In [1]: import numpy as np

In [2]: import numpy.linalg as la

In [3]: np.set_printoptions(suppress=True, linewidth=140)

In [4]: def tidy(a):
   ...:     return np.round(a, 3) + 0
   ...: 

In [5]: M = np.load("block8.npy")

In [6]: M
Out[6]: 
array([[ 3,  2,  3,  0,  3,  0,  3,  3,  2,  0,  0],
       [ 4,  5,  4,  0,  6,  3,  5,  6,  2,  3,  3],
       [ 7,  5,  7,  2,  7,  6,  7,  6,  3,  6,  5],
       [ 8,  5,  9,  5,  8,  7, 10,  8,  3,  9,  8],
       [ 8,  8, 10,  6,  8,  7, 13, 11,  3, 10,  8],
       [ 8, 11, 11,  7,  9,  7, 14, 11,  6, 13,  8],
       [10, 12, 12, 10,  9,  8, 14, 14,  6, 15,  9],
       [12, 12, 12, 11, 11, 10, 17, 16,  6, 18,  9],
       [15, 12, 14, 12, 13, 12, 18, 16,  6, 18, 10],
       [15, 12, 14, 15, 16, 12, 20, 17,  8, 19, 11],
       [15, 12, 17, 17, 17, 13, 22, 17, 10, 21, 13],
       [18, 15, 18, 19, 20, 13, 25, 19, 11, 23, 14],
       [19, 16, 21, 20, 23, 13, 26, 19, 13, 24, 15],
       [22, 19, 24, 23, 25, 14, 26, 21, 16, 26, 18],
       [24, 19, 24, 26, 28, 17, 26, 24, 19, 26, 20],
       [27, 21, 24, 26, 29, 19, 29, 24, 22, 26, 22],
       [29, 24, 26, 29, 31, 22, 30, 25, 22, 27, 25],
       [30, 27, 26, 29, 34, 24, 31, 26, 23, 29, 27],
       [30, 28, 27, 31, 35, 26, 34, 26, 26, 32, 30],
       [30, 28, 30, 33, 38, 26, 37, 29, 26, 35, 33],
       [31, 31, 30, 35, 38, 29, 38, 32, 29, 35, 34],
       [32, 31, 33, 36, 40, 31, 41, 35, 30, 36, 36],
       [34, 31, 36, 38, 40, 31, 41, 36, 32, 36, 39],
       [35, 34, 39, 38, 43, 34, 42, 39, 32, 36, 42],
       [35, 35, 40, 41, 43, 36, 42, 39, 35, 39, 43],
       [35, 37, 42, 42, 45, 37, 44, 41, 37, 42, 44],
       [36, 40, 44, 44, 45, 38, 47, 44, 37, 45, 45],
       [38, 43, 47, 44, 46, 40, 49, 44, 38, 48, 46],
       [39, 45, 49, 45, 49, 43, 49, 44, 39, 51, 49],
       [40, 47, 51, 48, 50, 43, 51, 46, 42, 51, 50],
       [42, 47, 53, 48, 50, 43, 52, 49, 44, 51, 53],
       [43, 49, 55, 49, 52, 46, 55, 49, 47, 53, 55],
       [46, 51, 58, 49, 55, 46, 58, 51, 49, 53, 56]])

In [7]: idx = M[:, 9] > np.median(M[:, 9])

In [8]: u = M[idx].mean(axis=0) - M[~idx].mean(axis=0)

In [9]: ((M - M.mean(axis=0)) @ u > 0).astype(int)
Out[9]: array([0, 0, 0, 0, 0, 0, 0, 0, 0, 0, 0, 0, 0, 0, 0, 0, 0, 1, 1, 1, 1, 1, 1, 1, 1, 1, 1, 1, 1, 1, 1, 1, 1])

In [10]: tidy(u)
Out[10]: array([21.647, 25.397, 26.544, 27.213, 28.467, 25.048, 26.496, 24.257, 26.081, 25.294, 30.978])

In [11]: Xc = M - M.mean(axis=0)

In [12]: evecs = la.svd(Xc)[2][:1]

In [13]: M2 = Xc - Xc @ evecs.T @ evecs

In [14]: tidy(la.norm(M2) / la.norm(Xc))
Out[14]: np.float64(0.112)

In [15]: tidy((Xc @ evecs.T).std(axis=0))
Out[15]: array([49.696])

In [16]: la.norm(M2, axis=1).round(6).argmax()
Out[16]: np.int64(0)

In [17]: tidy(np.cov(Xc @ evecs.T, rowvar=False))
Out[17]: np.float64(2546.916)

In [18]: th = np.radians(60)

In [19]: r_ = np.eye(11)

In [20]: r_[4, 4] = r_[5, 5] = np.cos(th)

In [21]: r_[4, 5], r_[5, 4] = -np.sin(th), np.sin(th)

In [22]: tidy(r_)
Out[22]: 
array([[ 1.   ,  0.   ,  0.   ,  0.   ,  0.   ,  0.   ,  0.   ,  0.   ,  0.   ,  0.   ,  0.   ],
       [ 0.   ,  1.   ,  0.   ,  0.   ,  0.   ,  0.   ,  0.   ,  0.   ,  0.   ,  0.   ,  0.   ],
       [ 0.   ,  0.   ,  1.   ,  0.   ,  0.   ,  0.   ,  0.   ,  0.   ,  0.   ,  0.   ,  0.   ],
       [ 0.   ,  0.   ,  0.   ,  1.   ,  0.   ,  0.   ,  0.   ,  0.   ,  0.   ,  0.   ,  0.   ],
       [ 0.   ,  0.   ,  0.   ,  0.   ,  0.5  , -0.866,  0.   ,  0.   ,  0.   ,  0.   ,  0.   ],
       [ 0.   ,  0.   ,  0.   ,  0.   ,  0.866,  0.5  ,  0.   ,  0.   ,  0.   ,  0.   ,  0.   ],
       [ 0.   ,  0.   ,  0.   ,  0.   ,  0.   ,  0.   ,  1.   ,  0.   ,  0.   ,  0.   ,  0.   ],
       [ 0.   ,  0.   ,  0.   ,  0.   ,  0.   ,  0.   ,  0.   ,  1.   ,  0.   ,  0.   ,  0.   ],
       [ 0.   ,  0.   ,  0.   ,  0.   ,  0.   ,  0.   ,  0.   ,  0.   ,  1.   ,  0.   ,  0.   ],
       [ 0.   ,  0.   ,  0.   ,  0.   ,  0.   ,  0.   ,  0.   ,  0.   ,  0.   ,  1.   ,  0.   ],
       [ 0.   ,  0.   ,  0.   ,  0.   ,  0.   ,  0.   ,  0.   ,  0.   ,  0.   ,  0.   ,  1.   ]])

In [23]: M2 = M @ r_.T

In [24]: np.allclose(la.norm(M, axis=1), la.norm(M2, axis=1))
Out[24]: True

In [25]: tidy(la.det(r_)), np.trace(r_)
Out[25]: (np.float64(1.0), np.float64(10.0))

In [26]: np.allclose(M @ M.T, M2 @ M2.T)
Out[26]: True

In [27]: K = np.array([[-1.9, -0.8, -1.7, 0.3, 0.9, 0.2, -0.3, 1.0],
    ...:     [-1.1, 0.1, -1.3, 1.1, 1.7, 0.8, 0.4, -0.3],
    ...:     [-0.5, 0.1, 0.6, -1.4, -0.2, -0.1, -1.2, 0.2],
    ...:     [-0.6, 1.7, 0.1, 0.9, -1.9, -1.3, 0.4, -0.5],
    ...:     [0.3, 1.7, 1.3, -0.5, 0.7, 1.4, -0.4, -1.7]])

In [28]: K
Out[28]: 
array([[-1.9, -0.8, -1.7,  0.3,  0.9,  0.2, -0.3,  1. ],
       [-1.1,  0.1, -1.3,  1.1,  1.7,  0.8,  0.4, -0.3],
       [-0.5,  0.1,  0.6, -1.4, -0.2, -0.1, -1.2,  0.2],
       [-0.6,  1.7,  0.1,  0.9, -1.9, -1.3,  0.4, -0.5],
       [ 0.3,  1.7,  1.3, -0.5,  0.7,  1.4, -0.4, -1.7]])

In [29]: u = np.array([1, 1])

In [30]: tidy(np.array([np.convolve(row, u, "same") for row in K]))
Out[30]: 
array([[-1.9, -2.7, -2.5, -1.4,  1.2,  1.1, -0.1,  0.7],
       [-1.1, -1. , -1.2, -0.2,  2.8,  2.5,  1.2,  0.1],
       [-0.5, -0.4,  0.7, -0.8, -1.6, -0.3, -1.3, -1. ],
       [-0.6,  1.1,  1.8,  1. , -1. , -3.2, -0.9, -0.1],
       [ 0.3,  2. ,  3. ,  0.8,  0.2,  2.1,  1. , -2.1]])

In [31]: tidy(np.cross(K[2, :3], K[0, :3]))
Out[31]: array([ 0.31, -1.99,  0.59])
